% python3 -q
>>> import numpy as np
>>> from numpy import linalg as LA
>>> np.set_printoptions(suppress=True, linewidth=160)
>>> W0 = np.load("run15.npy")
>>> W0
array([[ 0.856, -2.563,  1.113, -0.199,  0.218],
       [-0.07 ,  0.155, -0.341,  0.364, -0.352],
       [-0.592,  0.456,  0.324, -0.135, -0.052],
       [-0.469, -0.098,  1.018, -0.229,  0.919],
       [-0.849,  0.659,  0.476,  0.543, -0.562],
       [ 1.004, -0.903, -0.432, -0.093, -0.107],
       [ 1.371, -1.091, -0.023,  0.544, -0.535],
       [-0.886,  2.4  , -1.743,  0.51 , -0.762],
       [ 0.823, -1.594,  0.16 , -0.117, -0.256]])
>>> hat = W0 @ LA.solve(W0.T @ W0, W0.T)
>>> np.round(LA.eigvalsh(hat), 3) + 0
array([0., 0., 0., 0., 1., 1., 1., 1., 1.])
>>> print(np.round(W0.sum(axis=0), 3))
[ 1.188 -2.579  0.552  1.188 -1.489]
>>> LA.matrix_rank(W0)
np.int64(5)
>>> print(np.round(W0.sum(axis=1), 3))
[-0.575 -0.244  0.001  1.141  0.267 -0.531  0.266 -0.481 -0.984]
>>> B = np.c_[W0[:, :4] @ np.array([[1, 0, 0, 2], [2, 1, 1, 2], [1, 1, 0, 2], [1, 0, 1, 0]]), np.array([3, 2, 3, 1, 2, -1, 0, 3, 0])]
>>> print(B.round(3))
[[-3.356 -1.45  -2.762 -1.188  3.   ]
 [ 0.263 -0.186  0.519 -0.512  2.   ]
 [ 0.509  0.78   0.321  0.376  3.   ]
 [ 0.124  0.92  -0.327  0.902  1.   ]
 [ 1.488  1.135  1.202  0.572  2.   ]
 [-1.327 -1.335 -0.996 -0.662 -1.   ]
 [-0.29  -1.114 -0.547  0.514  0.   ]
 [ 2.681  0.657  2.91  -0.458  3.   ]
 [-2.322 -1.434 -1.711 -1.222  0.   ]]
>>> np.round(LA.norm(LA.qr(W0)[0].T @ B, axis=0) ** 2 / ((B ** 2).sum(axis=0) + 1e-12), 3)
array([1.   , 1.   , 1.   , 1.   , 0.571])
>>> LA.matrix_rank(np.c_[W0, B])
np.int64(6)
>>> r = LA.matrix_rank(B)
>>> r
np.int64(4)
>>> ns = LA.svd(B)[2][r:].T
>>> print([int(LA.matrix_rank(B[:, :j + 1])) for j in range(5)])
[1, 2, 3, 3, 4]
>>> LA.matrix_rank(B.T @ B), LA.matrix_rank(B @ B.T)
(np.int64(4), np.int64(4))
>>> ns.shape
(5, 1)
>>> M = np.array([[1, 2, 0, 1, 0, 0, 2, 0, -4],
...     [1, 2, 2, 0, 3, 1, 2, 3, -4],
...     [1, 1, 2, 1, 0, 2, 1, 1, -2],
...     [0, 2, 3, 1, 2, 3, 3, 0, -6],
...     [3, 0, 2, 0, 2, 0, 2, 3, -4],
...     [2, 2, 0, 3, 0, 0, 1, 0, -2]])
>>> M
array([[ 1,  2,  0,  1,  0,  0,  2,  0, -4],
       [ 1,  2,  2,  0,  3,  1,  2,  3, -4],
       [ 1,  1,  2,  1,  0,  2,  1,  1, -2],
       [ 0,  2,  3,  1,  2,  3,  3,  0, -6],
       [ 3,  0,  2,  0,  2,  0,  2,  3, -4],
       [ 2,  2,  0,  3,  0,  0,  1,  0, -2]])
>>> round(W0[0] @ W0[3], 3)
np.float64(1.229)
>>> print(round(LA.norm(W0) ** 2 / LA.norm(W0, 2) ** 2, 3))
1.332
>>> print(LA.norm(W0, axis=1).argmax())
7
>>> print(round(float(LA.norm(W0[0], 1)), 3), np.round(LA.norm(W0[0], np.inf), 3))
4.949 2.563
>>> rng = np.random.default_rng(868482)
>>> B = M + rng.integers(-2, 3, (6, 1)) @ rng.integers(-2, 3, (1, 9))
>>> B
array([[ 3,  4, -4, -1,  2,  2,  6, -2, -6],
       [ 2,  3,  0, -1,  4,  2,  4,  2, -5],
       [ 3,  3, -2, -1,  2,  4,  5, -1, -4],
       [-1,  1,  5,  2,  1,  2,  1,  1, -5],
       [ 2, -1,  4,  1,  1, -1,  0,  4, -3],
       [ 3,  3, -2,  2,  1,  1,  3, -1, -3]])
>>> LA.matrix_rank(B - M, tol=1e-8)
np.int64(1)
>>> np.round(LA.svd(B - M, compute_uv=False), 3) + 0
array([13.416,  0.   ,  0.   ,  0.   ,  0.   ,  0.   ])
>>> B - M
array([[ 2,  2, -4, -2,  2,  2,  4, -2, -2],
       [ 1,  1, -2, -1,  1,  1,  2, -1, -1],
       [ 2,  2, -4, -2,  2,  2,  4, -2, -2],
       [-1, -1,  2,  1, -1, -1, -2,  1,  1],
       [-1, -1,  2,  1, -1, -1, -2,  1,  1],
       [ 1,  1, -2, -1,  1,  1,  2, -1, -1]])
>>> M.shape
(6, 9)
>>> np.unravel_index(np.abs(M).argmax(), M.shape)
(np.int64(3), np.int64(8))
>>> M.sum(axis=1)
array([ 2, 10,  7,  8,  8,  6])
>>> print(LA.matrix_rank(M))
6
>>> np.round(LA.norm(M), 3)
np.float64(15.199)
>>> np.round(M.mean(axis=0), 3)
array([ 1.333,  1.5  ,  1.5  ,  1.   ,  1.167,  1.   ,  1.833,  1.167, -3.667])
>>> print(M.sum(axis=0))
[  8   9   9   6   7   6  11   7 -22]
>>> B = np.array([[4, 1],
...     [0, 1],
...     [3, 0],
...     [2, 5],
...     [0, 4],
...     [0, 4],
...     [0, 3],
...     [1, 1],
...     [4, 3]])
>>> B.T @ M.T
array([[-10,  -3,   5, -13,   5,   6],
       [  2,  16,  13,  18,   8,  16]])
>>> np.einsum("ik,kj->ji", M, B)
array([[-10,  -3,   5, -13,   5,   6],
       [  2,  16,  13,  18,   8,  16]])
>>> print(np.vstack([M, B.T]).shape)
(8, 9)
>>> np.einsum("ij->j", M)
array([  8,   9,   9,   6,   7,   6,  11,   7, -22])
>>> M @ B
array([[-10,   2],
       [ -3,  16],
       [  5,  13],
       [-13,  18],
       [  5,   8],
       [  6,  16]])
>>> print(LA.matrix_rank(np.vstack([M, B.T])))
8
>>> vec = np.array([-2, -2, 2, 0, 3])
>>> y = W0 @ vec
>>> np.round(LA.lstsq(W0, y)[0], 3) + 0
array([-2., -2.,  2.,  0.,  3.])
>>> y = y + 0.3 * rng.normal(size=9)
>>> y.round(3)
array([ 6.249, -1.848,  0.154,  5.936, -0.763, -1.474, -1.786, -9.185,  0.933])
>>> beta, *_ = LA.lstsq(W0, y)
>>> [round(float(LA.norm(LA.solve(W0.T @ W0 + lam * np.eye(5), W0.T @ y))), 2) for lam in (0, 1, 10, 100)]
[4.93, 3.58, 1.92, 0.43]
>>> m1 = np.load("test6.npy")
>>> print(m1)
[[3. 1. 1. 1. 1. 1. 1. 1.]
 [1. 3. 1. 1. 1. 1. 1. 1.]
 [1. 1. 3. 1. 1. 1. 1. 1.]
 [1. 1. 1. 3. 1. 1. 1. 1.]
 [1. 1. 1. 1. 3. 1. 1. 1.]
 [1. 1. 1. 1. 1. 3. 1. 1.]
 [1. 1. 1. 1. 1. 1. 3. 1.]
 [1. 1. 1. 1. 1. 1. 1. 3.]]
>>> evals, vecs = LA.eigh(m1)
>>> vec = np.array([2, 4, 6, 5, 4, 9, 2, 4])
>>> print(np.round(vecs * np.maximum(evals, 0) @ vecs.T, 3))
[[3. 1. 1. 1. 1. 1. 1. 1.]
 [1. 3. 1. 1. 1. 1. 1. 1.]
 [1. 1. 3. 1. 1. 1. 1. 1.]
 [1. 1. 1. 3. 1. 1. 1. 1.]
 [1. 1. 1. 1. 3. 1. 1. 1.]
 [1. 1. 1. 1. 1. 3. 1. 1.]
 [1. 1. 1. 1. 1. 1. 3. 1.]
 [1. 1. 1. 1. 1. 1. 1. 3.]]
>>> round(float(vec @ m1 @ vec / (vec @ vec)), 3), round(evals[0], 3), evals[-1]
(8.545, np.float64(2.0), np.float64(10.0))
>>> Q, vecs = LA.qr(m1[:, :3])[0], LA.qr(m1[:, 3:])[0]
>>> sigma = LA.svd(Q.T @ vecs, compute_uv=False)
>>> print(np.round(np.degrees(np.arccos(sigma.clip(0, 1))), 3))
[23.284 90.    90.   ]
